% python3 -q
>>> import numpy as np
>>> np.set_printoptions(precision=2, suppress=True, linewidth=160, legacy="1.25")
>>> feats = np.array([[0, 0, 0],
...     [0, 0, 0],
...     [0, 0, 0],
...     [0, 0, 0],
...     [0, 0, 0],
...     [0, 0, 0],
...     [0, 0, 0],
...     [2, 0, 3],
...     [0, 0, 0],
...     [0, 0, 0],
...     [0, 0, 0],
...     [0, 0, 0],
...     [0, 0, 0],
...     [0, 0, 0],
...     [0, 0, 0],
...     [2, 0, 3],
...     [0, 0, 0],
...     [8, 2, 11],
...     [0, 0, 0],
...     [0, 0, 0],
...     [0, 0, 0]])
>>> print(feats)
[[ 0  0  0]
 [ 0  0  0]
 [ 0  0  0]
 [ 0  0  0]
 [ 0  0  0]
 [ 0  0  0]
 [ 0  0  0]
 [ 2  0  3]
 [ 0  0  0]
 [ 0  0  0]
 [ 0  0  0]
 [ 0  0  0]
 [ 0  0  0]
 [ 0  0  0]
 [ 0  0  0]
 [ 2  0  3]
 [ 0  0  0]
 [ 8  2 11]
 [ 0  0  0]
 [ 0  0  0]
 [ 0  0  0]]
>>> rk = np.linalg.matrix_rank(feats)
>>> print(rk)
2
>>> N = np.linalg.svd(feats)[2][rk:].T
>>> print(np.allclose(feats @ N, 0))
True
>>> print(N @ N.T)
[[ 0.64 -0.21 -0.43]
 [-0.21  0.07  0.14]
 [-0.43  0.14  0.29]]
>>> print([int(np.linalg.matrix_rank(np.delete(feats, i, axis=0))) for i in range(21)])
[2, 2, 2, 2, 2, 2, 2, 2, 2, 2, 2, 2, 2, 2, 2, 2, 2, 1, 2, 2, 2]
>>> print(N[:, 0] / N[np.abs(N[:, 0]).round(6).argmax(), 0])
[ 1.   -0.33 -0.67]
>>> print(np.linalg.matrix_rank(feats.T @ feats), np.linalg.matrix_rank(feats @ feats.T))
2 2
>>> print([int(np.linalg.matrix_rank(feats[:, :j + 1])) for j in range(3)])
[1, 2, 2]
>>> print(N.shape)
(3, 1)
>>> print(np.round(feats @ N, 2) + 0)
[[0.]
 [0.]
 [0.]
 [0.]
 [0.]
 [0.]
 [0.]
 [0.]
 [0.]
 [0.]
 [0.]
 [0.]
 [0.]
 [0.]
 [0.]
 [0.]
 [0.]
 [0.]
 [0.]
 [0.]
 [0.]]
